>>> import numpy as np
>>> np.set_printoptions(suppress=True, linewidth=100)
>>> def rnd(a):
...     return np.round(a, 1) + 0
... 
>>> J = np.load("layer3.npy")
>>> print(J)
[[ 5.8  2.9 -5.5  9.2  3.5 -8.8  0.2  5.6  6.1 -3.1]
 [ 4.3  1.6 -4.1  5.6  2.5 -6.3  0.1  3.6  3.7 -2. ]
 [ 2.5  0.8 -1.7  3.3  0.9 -3.4 -0.2  2.   1.6 -0.9]
 [ 6.   2.9 -6.6  8.7  3.3 -9.1 -0.2  6.   5.6 -3.2]
 [ 6.2  3.  -5.6  9.   3.4 -8.5  0.   5.8  6.  -2.3]
 [ 4.8  2.1 -4.8  5.5  1.5 -6.3  0.6  3.9  3.9 -2.3]
 [ 5.9  3.1 -6.1  9.3  2.4 -8.9 -0.6  6.1  5.9 -2.9]
 [ 2.1  0.9 -2.5  2.9  1.4 -2.8  0.1  2.   2.7 -1.2]
 [ 3.9  2.  -4.5  5.8  2.3 -6.1  0.3  4.   4.4 -2.4]
 [ 6.   3.1 -6.   8.7  3.1 -9.1 -0.2  5.9  6.3 -3. ]
 [ 1.9  1.4 -1.6  3.1  1.  -3.   0.2  1.8  1.8 -0.6]
 [ 2.6  1.4 -2.3  2.5  0.7 -3.2 -0.2  2.1  2.6 -1.2]
 [-0.2 -0.3 -0.1 -0.2  0.1  0.   0.   0.1 -0.1  0. ]]
>>> other = np.array([[-2, 7],
...     [0, 4],
...     [-4, 8],
...     [-8, 3],
...     [5, 3],
...     [6, 0],
...     [0, 4],
...     [-1, 3],
...     [-9, 2],
...     [0, 2]])
>>> print(np.linalg.matrix_rank(J @ other))
2
>>> print(rnd(np.einsum("ij->j", J)))
[ 51.8  24.9 -51.4  73.4  26.1 -75.5   0.1  48.9  50.5 -25.1]
>>> print(np.vstack([J, other.T]).shape)
(15, 10)
>>> C2 = J.T @ J
>>> print(rnd(np.diag(C2)))
[256.7  61.5 255.5 534.   68.1 549.7   1.1 232.8 247.2  61.6]
>>> print(rnd(np.linalg.svd(J, compute_uv=False) ** 2))
[2257.6    3.8    2.3    1.7    1.3    0.7    0.5    0.3    0.1    0. ]
>>> print(np.linalg.matrix_rank(C2))
10
>>> print(np.allclose(C2, C2.T))
True
>>> print(rnd(np.trace(C2)), rnd((J ** 2).sum()))
2268.2 2268.2
>>> print((J @ J.T).shape)
(13, 13)
